$ python3 -q
>>> import numpy as np
>>> np.set_printoptions(suppress=True, linewidth=160)
>>> rd = lambda a: np.round(a, 3) + 0
>>> feats = np.load("w.npy")
>>> feats
array([[ 4.,  5.,  5., -8., -6.,  4., -5., -1.],
       [ 4., -2.,  6., -9.,  9., -2., -5., -3.],
       [ 0.,  0.,  3., -3.,  0.,  3., -1.,  0.],
       [ 0.,  0., -1., -1., -2., -3., -2.,  3.],
       [ 0.,  0.,  1.,  2., -3., -1.,  0.,  0.],
       [ 0.,  0., -2.,  0.,  1., -1.,  3., -1.],
       [ 0.,  0., -3., -1.,  3.,  3.,  1.,  0.],
       [ 0.,  0.,  3., -1.,  3., -2.,  1., -1.]])
>>> rng = np.random.default_rng(66448)
>>> lab = rng.permutation(8)
>>> lab
array([2, 0, 3, 5, 7, 6, 4, 1])
>>> out = feats[lab][:, lab]
>>> rd(np.linalg.det(out)), rd(np.linalg.det(feats[lab]))
(np.float64(23436.0), np.float64(-23436.0))
>>> np.diag(out)
array([ 3.,  4., -1., -1., -1.,  1., -3., -2.])
>>> print(out)
[[ 3.  0. -3.  3.  0. -1.  0.  0.]
 [ 5.  4. -8.  4. -1. -5. -6.  5.]
 [-1.  0. -1. -3.  3. -2. -2.  0.]
 [-2.  0.  0. -1. -1.  3.  1.  0.]
 [ 3.  0. -1. -2. -1.  1.  3.  0.]
 [-3.  0. -1.  3.  0.  1.  3.  0.]
 [ 1.  0.  2. -1.  0.  0. -3.  0.]
 [ 6.  4. -9. -2. -3. -5.  9. -2.]]
>>> print(np.trace(out))
0.0
>>> out = feats[0, 0] * feats[1:] - np.outer(feats[1:, 0], feats[0])
>>> out
array([[  0., -28.,   4.,  -4.,  60., -24.,   0.,  -8.],
       [  0.,   0.,  12., -12.,   0.,  12.,  -4.,   0.],
       [  0.,   0.,  -4.,  -4.,  -8., -12.,  -8.,  12.],
       [  0.,   0.,   4.,   8., -12.,  -4.,   0.,   0.],
       [  0.,   0.,  -8.,   0.,   4.,  -4.,  12.,  -4.],
       [  0.,   0., -12.,  -4.,  12.,  12.,   4.,   0.],
       [  0.,   0.,  12.,  -4.,  12.,  -8.,   4.,  -4.]])
>>> feats[:, 0] / feats[0, 0]
array([1., 1., 0., 0., 0., 0., 0., 0.])
>>> np.linalg.matrix_rank(out), np.linalg.matrix_rank(feats)
(np.int64(7), np.int64(8))
>>> Q, _ = np.linalg.qr(np.array([[1.1, -0.8, 0.0], [0.3, -0.9, -0.3], [0.0, 0.2, -0.8]]))
>>> arr = 2 * Q
>>> rd(arr)
array([[-1.93 ,  0.503, -0.153],
       [-0.526, -1.846,  0.561],
       [ 0.   ,  0.582,  1.914]])
>>> W = np.array([[-3, 3], [-3, 2], [1, 0]])
>>> c = np.array([-2, -2])
>>> hid = np.maximum(arr @ W + c, 0)
>>> print((hid > 0).astype(int))
[[1 0]
 [1 0]
 [0 0]]
>>> rd(hid)
array([[2.125, 0.   ],
       [5.678, 0.   ],
       [0.   , 0.   ]])
>>> np.linalg.matrix_rank(hid)
np.int64(1)
>>> rd((hid > 0).mean(axis=0))
array([0.667, 0.   ])
>>> W2 = np.array([[-2, 2, -1], [1, -1, 2]])
>>> (hid @ W2).round(6).argmax(axis=1)
array([1, 1, 0])
>>> W @ W2
array([[ 9, -9,  9],
       [ 8, -8,  7],
       [-2,  2, -1]])
>>> print(rd(np.linalg.pinv(hid)))
[[0.058 0.154 0.   ]
 [0.    0.    0.   ]]
>>> rd(hid @ hid.T)
array([[ 4.516, 12.067,  0.   ],
       [12.067, 32.243,  0.   ],
       [ 0.   ,  0.   ,  0.   ]])
>>> rd(np.linalg.svd(hid, compute_uv=False))
array([6.063, 0.   ])
>>> rd(hid.T @ hid)
array([[36.758,  0.   ],
       [ 0.   ,  0.   ]])
>>> out = arr / np.sqrt((arr ** 2).mean(axis=1, keepdims=True))
>>> np.linalg.matrix_rank(out) == np.linalg.matrix_rank(arr)
np.True_
>>> print(rd(np.linalg.norm(out, axis=1)))
[1.732 1.732 1.732]
>>> np.linalg.matrix_rank(arr - arr.mean(axis=1, keepdims=True))
np.int64(2)
>>> rd((arr - arr.T) / 2)
array([[ 0.   ,  0.515, -0.077],
       [-0.515,  0.   , -0.01 ],
       [ 0.077,  0.01 ,  0.   ]])
>>> rd(np.abs(np.linalg.eigvals(arr)).max())
np.float64(2.0)
>>> assert arr == arr.T
Traceback (most recent call last):
  File "<python-input-40>", line 1, in <module>
    assert arr == arr.T
           ^^^^^^^^^^^^
ValueError: The truth value of an array with more than one element is ambiguous. Use a.any() or a.all()
>>> rd(arr @ arr)
array([[ 3.458, -1.99 ,  0.285],
       [ 1.987,  3.47 ,  0.118],
       [-0.306,  0.039,  3.988]])
>>> np.allclose(arr @ arr.T, arr.T @ arr)
True
>>> Q = arr.astype(float).copy()
>>> for j in range(3):
...     Q[:, j] -= Q[:, :j] @ (Q[:, :j].T @ Q[:, j])
...     Q[:, j] /= np.linalg.norm(Q[:, j])
... 
>>> rd(Q.T @ arr)
array([[2., 0., 0.],
       [0., 2., 0.],
       [0., 0., 2.]])
>>> rd(Q.T @ Q)
array([[1., 0., 0.],
       [0., 1., 0.],
       [0., 0., 1.]])
>>> m1 = np.array([[2, 2, 0, 0, -1],
...     [0, -2, -1, 2, 0],
...     [-3, 1, 0, 1, -1],
...     [-2, 2, 2, 0, -2]]) * (rng.random((4, 5)) < 0.3)
>>> m1
array([[ 0,  0,  0,  0, -1],
       [ 0,  0,  0,  0,  0],
       [ 0,  0,  0,  0,  0],
       [ 0,  2,  0,  0,  0]])
>>> rank = np.linalg.matrix_rank(m1)
>>> print(rank)
2
>>> ns = np.linalg.svd(m1)[2][rank:].T
>>> m1 @ ns
array([[0., 0., 0.],
       [0., 0., 0.],
       [0., 0., 0.],
       [0., 0., 0.]])
>>> print([int(np.linalg.matrix_rank(np.delete(m1, i, axis=0))) for i in range(4)])
[1, 2, 2, 1]
>>> [int(np.linalg.matrix_rank(m1[:, :j + 1])) for j in range(5)]
[0, 1, 1, 1, 2]
>>> ns @ ns.T
array([[1., 0., 0., 0., 0.],
       [0., 0., 0., 0., 0.],
       [0., 0., 1., 0., 0.],
       [0., 0., 0., 1., 0.],
       [0., 0., 0., 0., 0.]])
>>> np.linalg.matrix_rank(m1.T @ m1), np.linalg.matrix_rank(m1 @ m1.T)
(np.int64(2), np.int64(2))
>>> np.allclose(m1 @ ns, 0)
True
>>> rd(np.linalg.svd(m1, compute_uv=False))
array([2., 1., 0., 0.])
>>> rd(np.linalg.pinv(m1))
array([[ 0. ,  0. ,  0. ,  0. ],
       [ 0. ,  0. ,  0. ,  0.5],
       [ 0. ,  0. ,  0. ,  0. ],
       [ 0. ,  0. ,  0. ,  0. ],
       [-1. ,  0. ,  0. ,  0. ]])
>>> m1.T @ m1
array([[0, 0, 0, 0, 0],
       [0, 4, 0, 0, 0],
       [0, 0, 0, 0, 0],
       [0, 0, 0, 0, 0],
       [0, 0, 0, 0, 1]])
>>> print(rd(np.linalg.norm(m1, axis=0)))
[0. 2. 0. 0. 1.]
>>> m1[:, 1] @ m1[:, 3]
np.int64(0)
>>> Uu, sigma, VT = np.linalg.svd(m1)
>>> np.argmax(sigma[:-1] / (sigma[1:] + 1e-6)) + 1
np.int64(2)
>>> out = Uu[:, :2] @ np.diag(sigma[:2]) @ VT[:2]
>>> print(np.abs(m1 - out).max())
0.0
>>> out
array([[ 0.,  0.,  0.,  0., -1.],
       [ 0.,  0.,  0.,  0.,  0.],
       [ 0.,  0.,  0.,  0.,  0.],
       [ 0.,  2.,  0.,  0.,  0.]])
>>> np.linalg.matrix_rank(m1, rtol=0.05)
np.int64(2)
>>> rd(np.linalg.norm(m1 - out) / np.linalg.norm(m1))
np.float64(0.0)
>>> J = np.loadtxt("data.csv", delimiter=",")
>>> print(rd(J))
[[-0.525  0.259 -0.074 -0.569]
 [ 0.657 -0.421 -0.026 -0.197]
 [-0.263 -0.684 -0.495 -0.333]
 [ 0.263  0.452 -0.847  0.099]
 [ 0.394  0.29   0.179 -0.719]]
>>> vec = np.array([-3, -3, -3, -3, 2, -2, -2, -2])
>>> target = feats @ vec
>>> c, lr = np.zeros(8), 1 / np.linalg.norm(feats, 2) ** 2
>>> for i in range(60):
...     c -= lr * feats.T @ (feats @ c - target)
...     if i % 10 == 0: print(i, round(np.linalg.norm(feats @ c - target), 3))
... 
0 26.517
10 7.698
20 4.636
30 3.488
40 3.077
50 2.891
>>> print(rd(c))
[ 0.393 -1.91  -2.029 -1.514  3.054 -1.494 -1.069  0.685]
>>> K = np.array([[1.0, 0.0, 0.0], [0.0, 0.5, 0.5], [0.0, 0.5, 0.5]])
>>> vals, V = np.linalg.eigh(K)
>>> np.unique(vals.round(6) + 0, return_counts=True)[1]
array([1, 2])
>>> rd(V @ np.diag(vals) @ V.T)
array([[1. , 0. , 0. ],
       [0. , 0.5, 0.5],
       [0. , 0.5, 0.5]])
>>> rd(np.linalg.eigvalsh(K + 3 * np.eye(3)))
array([3., 4., 4.])
>>> rd(V.T @ V)
array([[1., 0., 0.],
       [0., 1., 0.],
       [0., 0., 1.]])
>>> out = K / np.sqrt((K ** 2).mean(axis=1, keepdims=True))
>>> rd(K - K.mean(axis=1, keepdims=True))
array([[ 0.667, -0.333, -0.333],
       [-0.333,  0.167,  0.167],
       [-0.333,  0.167,  0.167]])
>>> rd(np.linalg.norm(out, axis=1))
array([1.732, 1.732, 1.732])
>>> np.linalg.matrix_rank(K - K.mean(axis=1, keepdims=True))
np.int64(1)
>>> mat = np.load("run8.npy")
>>> mat
array([[ 0.,  0.,  0., -3.],
       [ 0.,  0., -1., -4.],
       [ 0., -1.,  0.,  0.],
       [-3., -4.,  0.,  0.]])
>>> out = np.array([[0, 1], [0, 0]])
>>> W2 = np.kron(out, mat)
>>> W2
array([[ 0.,  0.,  0., -0.,  0.,  0.,  0., -3.],
       [ 0.,  0., -0., -0.,  0.,  0., -1., -4.],
       [ 0., -0.,  0.,  0.,  0., -1.,  0.,  0.],
       [-0., -0.,  0.,  0., -3., -4.,  0.,  0.],
       [ 0.,  0.,  0., -0.,  0.,  0.,  0., -0.],
       [ 0.,  0., -0., -0.,  0.,  0., -0., -0.],
       [ 0., -0.,  0.,  0.,  0., -0.,  0.,  0.],
       [-0., -0.,  0.,  0., -0., -0.,  0.,  0.]])
